$ python -q
>>> import numpy as np
>>> np.set_printoptions(precision=2, suppress=True, linewidth=140, legacy="1.25")
>>> rd = lambda a: np.round(a, 2) + 0
>>> M = np.load("block16.npy")
>>> print(M)
[[0 0 0 1 0 0 0 0 0 1 0]
 [0 1 0 0 0 0 3 0 2 0 0]
 [0 0 0 0 0 0 0 0 0 0 3]
 [0 0 1 0 0 3 2 0 0 0 0]
 [0 0 0 0 2 0 0 3 0 0 0]
 [0 0 0 3 0 0 0 1 0 0 0]]
>>> print(np.abs(M).max())
3
>>> print(M.shape)
(6, 11)
>>> print(M.sum(axis=0))
[0 1 1 4 2 3 5 4 2 1 3]
>>> print(np.count_nonzero(M))
13
>>> print(M - M[0])
[[ 0  0  0  0  0  0  0  0  0  0  0]
 [ 0  1  0 -1  0  0  3  0  2 -1  0]
 [ 0  0  0 -1  0  0  0  0  0 -1  3]
 [ 0  0  1 -1  0  3  2  0  0 -1  0]
 [ 0  0  0 -1  2  0  0  3  0 -1  0]
 [ 0  0  0  2  0  0  0  1  0 -1  0]]
>>> blk = np.stack([M, -1 * M, M[::-1]])
>>> print(np.linalg.matrix_rank(blk.reshape(3, -1)))
2
>>> print(rd(np.linalg.norm(blk, axis=(1, 2))))
[7.87 7.87 7.87]
>>> print(blk.shape)
(3, 6, 11)
>>> u, r1 = M[5], M[4]
>>> print(u @ r1)
3
>>> p = (u @ r1) / (u @ u) * u
>>> print(np.outer(u, r1))
[[0 0 0 0 0 0 0 0 0 0 0]
 [0 0 0 0 0 0 0 0 0 0 0]
 [0 0 0 0 0 0 0 0 0 0 0]
 [0 0 0 0 6 0 0 9 0 0 0]
 [0 0 0 0 0 0 0 0 0 0 0]
 [0 0 0 0 0 0 0 0 0 0 0]
 [0 0 0 0 0 0 0 0 0 0 0]
 [0 0 0 0 2 0 0 3 0 0 0]
 [0 0 0 0 0 0 0 0 0 0 0]
 [0 0 0 0 0 0 0 0 0 0 0]
 [0 0 0 0 0 0 0 0 0 0 0]]
>>> print(rd((r1 - p) @ u))
0.0
>>> print(np.linalg.matrix_rank(np.outer(u, r1)))
1
>>> print(rd(p))
[0.  0.  0.  0.9 0.  0.  0.  0.3 0.  0.  0. ]
>>> print(rd(np.linalg.norm(u + r1) ** 2 + np.linalg.norm(u - r1) ** 2))
46.0
>>> theta = np.radians(180)
>>> R = np.eye(11)
>>> R[8, 8] = R[3, 3] = np.cos(theta)
>>> R[8, 3], R[3, 8] = -np.sin(theta), np.sin(theta)
>>> print(rd(R))
[[ 1.  0.  0.  0.  0.  0.  0.  0.  0.  0.  0.]
 [ 0.  1.  0.  0.  0.  0.  0.  0.  0.  0.  0.]
 [ 0.  0.  1.  0.  0.  0.  0.  0.  0.  0.  0.]
 [ 0.  0.  0. -1.  0.  0.  0.  0.  0.  0.  0.]
 [ 0.  0.  0.  0.  1.  0.  0.  0.  0.  0.  0.]
 [ 0.  0.  0.  0.  0.  1.  0.  0.  0.  0.  0.]
 [ 0.  0.  0.  0.  0.  0.  1.  0.  0.  0.  0.]
 [ 0.  0.  0.  0.  0.  0.  0.  1.  0.  0.  0.]
 [ 0.  0.  0.  0.  0.  0.  0.  0. -1.  0.  0.]
 [ 0.  0.  0.  0.  0.  0.  0.  0.  0.  1.  0.]
 [ 0.  0.  0.  0.  0.  0.  0.  0.  0.  0.  1.]]
>>> Y = M @ R.T
>>> print(rd(Y))
[[ 0.  0.  0. -1.  0.  0.  0.  0.  0.  1.  0.]
 [ 0.  1.  0.  0.  0.  0.  3.  0. -2.  0.  0.]
 [ 0.  0.  0.  0.  0.  0.  0.  0.  0.  0.  3.]
 [ 0.  0.  1.  0.  0.  3.  2.  0.  0.  0.  0.]
 [ 0.  0.  0.  0.  2.  0.  0.  3.  0.  0.  0.]
 [ 0.  0.  0. -3.  0.  0.  0.  1.  0.  0.  0.]]
>>> print(np.allclose(np.linalg.norm(M, axis=1), np.linalg.norm(Y, axis=1)))
True
>>> print(np.allclose(M @ M.T, Y @ Y.T))
True
